$ python -q
>>> import numpy as np
>>> np.set_printoptions(suppress=True, linewidth=160)
>>> def rd(a):
...     return np.round(a, 2) + 0
... 
>>> J = np.loadtxt("layer7.csv", delimiter=",")
>>> rd(J)
array([[ 0.98,  0.  ,  0.06, -0.27,  0.01,  0.27,  0.06, -0.27,  0.46, -0.53,  0.13,  0.28, -0.09,  0.29],
       [ 0.  ,  1.76,  0.67,  0.28,  0.1 , -0.16, -0.35, -0.17,  0.44, -0.12,  0.37,  0.4 ,  0.05,  0.21],
       [ 0.06,  0.67,  1.61, -0.74,  0.43, -0.39, -0.03,  0.25,  0.36,  0.  , -0.13, -0.05,  0.09, -0.05],
       [-0.27,  0.28, -0.74,  1.81,  0.07, -0.08, -0.08,  0.28,  0.31,  0.49,  0.03, -0.25,  0.3 ,  0.29],
       [ 0.01,  0.1 ,  0.43,  0.07,  1.88,  0.41,  0.29, -0.57, -0.25,  0.66,  0.18,  0.32, -0.04, -0.03],
       [ 0.27, -0.16, -0.39, -0.08,  0.41,  2.34, -0.11,  0.17,  0.23,  0.14, -0.34,  0.26,  0.3 ,  0.16],
       [ 0.06, -0.35, -0.03, -0.08,  0.29, -0.11,  1.54, -0.03, -0.49,  0.27,  0.16, -0.22, -0.54, -0.21],
       [-0.27, -0.17,  0.25,  0.28, -0.57,  0.17, -0.03,  1.88,  0.62,  0.52, -0.04,  0.23, -0.11, -0.75],
       [ 0.46,  0.44,  0.36,  0.31, -0.25,  0.23, -0.49,  0.62,  1.08, -0.24,  0.09, -0.22, -0.11,  0.08],
       [-0.53, -0.12,  0.  ,  0.49,  0.66,  0.14,  0.27,  0.52, -0.24,  1.13,  0.5 ,  0.14,  0.07,  0.  ],
       [ 0.13,  0.37, -0.13,  0.03,  0.18, -0.34,  0.16, -0.04,  0.09,  0.5 ,  2.3 , -0.16,  0.19, -0.12],
       [ 0.28,  0.4 , -0.05, -0.25,  0.32,  0.26, -0.22,  0.23, -0.22,  0.14, -0.16,  2.11, -0.12, -0.39],
       [-0.09,  0.05,  0.09,  0.3 , -0.04,  0.3 , -0.54, -0.11, -0.11,  0.07,  0.19, -0.12,  2.01,  0.15],
       [ 0.29,  0.21, -0.05,  0.29, -0.03,  0.16, -0.21, -0.75,  0.08,  0.  , -0.12, -0.39,  0.15,  1.57]])
>>> evals, V = np.linalg.eigh(J)
>>> rd(np.linalg.eigvalsh(J @ J))
array([0., 0., 0., 1., 1., 1., 4., 4., 4., 9., 9., 9., 9., 9.])
>>> (evals > 1e-8).sum(), (evals < -1e-8).sum()
(np.int64(11), np.int64(0))
>>> F = np.array([[0, 2, 2, -4, -5],
...     [0, 0, 4, 2, 4],
...     [0, 0, 0, 1, -4],
...     [0, 0, 0, 0, -4],
...     [0, 0, 0, 0, 0]])
>>> F
array([[ 0,  2,  2, -4, -5],
       [ 0,  0,  4,  2,  4],
       [ 0,  0,  0,  1, -4],
       [ 0,  0,  0,  0, -4],
       [ 0,  0,  0,  0,  0]])
>>> # triangular, det is the product of the diagonal
>>> np.linalg.cond(F) > 100
np.True_
>>> [round(float(x), 2) for x in np.linalg.svd(F, compute_uv=False)[:3]]
[9.2, 4.67, 3.39]
>>> np.linalg.matrix_rank(F, rtol=0.1)
np.int64(3)
>>> np.unique(F.round(6), axis=0).shape
(5, 5)
>>> np.abs(np.diag(np.linalg.qr(F)[1])) > 1e-9
array([False, False, False, False, False])
>>> np.allclose(F[:-1].T @ np.linalg.lstsq(F[:-1].T, F[-1])[0], F[-1])
True
>>> r = np.linalg.matrix_rank(F)
>>> r
np.int64(4)
>>> N = np.linalg.svd(F)[2][r:].T
>>> np.linalg.matrix_rank(F.T @ F), np.linalg.matrix_rank(F @ F.T)
(np.int64(4), np.int64(4))
>>> N @ N.T
array([[1., 0., 0., 0., 0.],
       [0., 0., 0., 0., 0.],
       [0., 0., 0., 0., 0.],
       [0., 0., 0., 0., 0.],
       [0., 0., 0., 0., 0.]])
>>> np.allclose(F @ N, 0)
True
>>> F @ N
array([[0.],
       [0.],
       [0.],
       [0.],
       [0.]])
>>> [int(np.linalg.matrix_rank(F[:i])) for i in range(1, len(F) + 1)]
[1, 2, 3, 4, 4]
>>> N[:, 0] / N[np.abs(N[:, 0]).round(6).argmax(), 0]
array([1., 0., 0., 0., 0.])
>>> f = np.array([3, 3, 3, 3, 4, 1, 1])
>>> v = np.array([2, 1, -1, -1, -1, -2, -1, -2, 0, -1, 1])
>>> E = np.outer(f, v)
>>> E
array([[ 6,  3, -3, -3, -3, -6, -3, -6,  0, -3,  3],
       [ 6,  3, -3, -3, -3, -6, -3, -6,  0, -3,  3],
       [ 6,  3, -3, -3, -3, -6, -3, -6,  0, -3,  3],
       [ 6,  3, -3, -3, -3, -6, -3, -6,  0, -3,  3],
       [ 8,  4, -4, -4, -4, -8, -4, -8,  0, -4,  4],
       [ 2,  1, -1, -1, -1, -2, -1, -2,  0, -1,  1],
       [ 2,  1, -1, -1, -1, -2, -1, -2,  0, -1,  1]])
>>> U, sv, vt = np.linalg.svd(E)
>>> V = vt[:(sv > 1e-8).sum()]
>>> rng = np.random.default_rng(911)
>>> x = E[1] + 2 * E[6] + rng.integers(2) * np.eye(11)[0]
>>> x
array([ 11.,   5.,  -5.,  -5.,  -5., -10.,  -5., -10.,   0.,  -5.,   5.])
>>> np.linalg.matrix_rank(np.vstack([E, x]))
np.int64(2)
>>> rd(V.T @ V)
array([[ 0.21,  0.11, -0.11, -0.11, -0.11, -0.21, -0.11, -0.21,  0.  , -0.11,  0.11],
       [ 0.11,  0.05, -0.05, -0.05, -0.05, -0.11, -0.05, -0.11,  0.  , -0.05,  0.05],
       [-0.11, -0.05,  0.05,  0.05,  0.05,  0.11,  0.05,  0.11,  0.  ,  0.05, -0.05],
       [-0.11, -0.05,  0.05,  0.05,  0.05,  0.11,  0.05,  0.11,  0.  ,  0.05, -0.05],
       [-0.11, -0.05,  0.05,  0.05,  0.05,  0.11,  0.05,  0.11,  0.  ,  0.05, -0.05],
       [-0.21, -0.11,  0.11,  0.11,  0.11,  0.21,  0.11,  0.21,  0.  ,  0.11, -0.11],
       [-0.11, -0.05,  0.05,  0.05,  0.05,  0.11,  0.05,  0.11,  0.  ,  0.05, -0.05],
       [-0.21, -0.11,  0.11,  0.11,  0.11,  0.21,  0.11,  0.21,  0.  ,  0.11, -0.11],
       [ 0.  ,  0.  ,  0.  ,  0.  ,  0.  ,  0.  ,  0.  ,  0.  ,  0.  ,  0.  ,  0.  ],
       [-0.11, -0.05,  0.05,  0.05,  0.05,  0.11,  0.05,  0.11,  0.  ,  0.05, -0.05],
       [ 0.11,  0.05, -0.05, -0.05, -0.05, -0.11, -0.05, -0.11,  0.  , -0.05,  0.05]])
>>> W0 = np.array([[6.01, -9.04, 9.0, 2.97, 9.06, 6.04],
...     [-0.01, -0.07, -0.03, 0.03, 0.05, -0.04],
...     [-1.03, 5.99, 3.08, -8.06, -6.07, 11.01],
...     [1.98, -2.92, 3.08, 1.07, 2.96, 2.09],
...     [1.96, -3.02, 3.05, 1.01, 3.03, 1.98],
...     [-1.94, 6.02, 0.08, -6.07, -6.01, 5.97],
...     [-1.02, 3.03, 0.03, -2.93, -2.97, 2.98],
...     [4.98, -5.98, 9.04, 0.0, 6.0, 9.03]])
>>> W0
array([[ 6.01, -9.04,  9.  ,  2.97,  9.06,  6.04],
       [-0.01, -0.07, -0.03,  0.03,  0.05, -0.04],
       [-1.03,  5.99,  3.08, -8.06, -6.07, 11.01],
       [ 1.98, -2.92,  3.08,  1.07,  2.96,  2.09],
       [ 1.96, -3.02,  3.05,  1.01,  3.03,  1.98],
       [-1.94,  6.02,  0.08, -6.07, -6.01,  5.97],
       [-1.02,  3.03,  0.03, -2.93, -2.97,  2.98],
       [ 4.98, -5.98,  9.04,  0.  ,  6.  ,  9.03]])
>>> x = np.array([4, 3, 4, 2, 1, 5])
>>> target = W0 @ x
>>> rd(np.linalg.solve(W0.T @ W0, W0.T @ target))
array([4., 3., 4., 2., 1., 5.])
>>> rd(np.linalg.lstsq(W0, target)[0])
array([4., 3., 4., 2., 1., 5.])
>>> target = target + 0.1 * rng.normal(size=8)
>>> rd(target)
array([77.97, -0.42, 58.98, 27.09, 26.07, 22.39, 11.15, 89.25])
>>> c, *_ = np.linalg.lstsq(W0, target)
>>> rd(np.linalg.norm(target - W0 @ c))
np.float64(0.11)
>>> rd(W0.T @ (target - W0 @ c))
array([0., 0., 0., 0., 0., 0.])
>>> c.round()
array([3., 3., 6., 1., 1., 4.])
>>> K = np.loadtxt("m.csv", delimiter=",")
>>> K
array([[  1.9,  -0.9,   0. ,   1.3,   0.6,   0.6,   0.5,   0.4,  -1.5, -17. ,  -1.3,  -1.1,   1. ],
       [  2.1,   0.7,  -2.7,  -1.7,  -0.2,   0.9,  -0.3,  -0.6,   0.1,  -9. ,   1.1,  -0.8,   1.1],
       [  0.5,   1.5,  -0.8,   1.3,   1.7,   0.9,   1.6,   0.7,   1.2, -14. ,   1. ,   0.7,   1. ],
       [  0.1,  -0.7,   0.7,  -1. ,  -0.1,  -0.5,  -0.3,  -1. ,   1.2,   8. ,   0.6,   0. ,  -0.2],
       [ -0.4,  -1. ,   2.2,   0.1,  -0.4,   0.1,  -0.1,   0.1,  -0.2,  22. ,   0.7,  -0.7,   0.9],
       [  0.5,  -0.2,   0.9,  -2.1,  -1.9,   2.1,  -1. ,   0.6,  -1.5,   3. ,   0.7,   0.5,  -1.7],
       [  0.7,   0. ,   0. ,  -0.1,  -0.5,   1. ,   1.4,   0.3,   0.5,  -7. ,   0.9,   0.3,   0.3]])
>>> cov = K.T @ K
>>> rd(np.linalg.svd(K, compute_uv=False) ** 2)
array([1191.57,   25.38,   17.07,   11.02,   10.21,    3.16,    0.95])
>>> rd(np.diag(cov))
array([   9.18,    5.08,   14.07,   11.7 ,    7.32,    7.65,    5.96,    2.47,    7.68, 1172.  ,    6.05,    3.17,    7.04])
>>> np.allclose(cov, cov.T)
True
>>> np.trace(cov), rd((K ** 2).sum())
(np.float64(1259.37), np.float64(1259.37))
>>> (K @ K.T).shape
(7, 7)
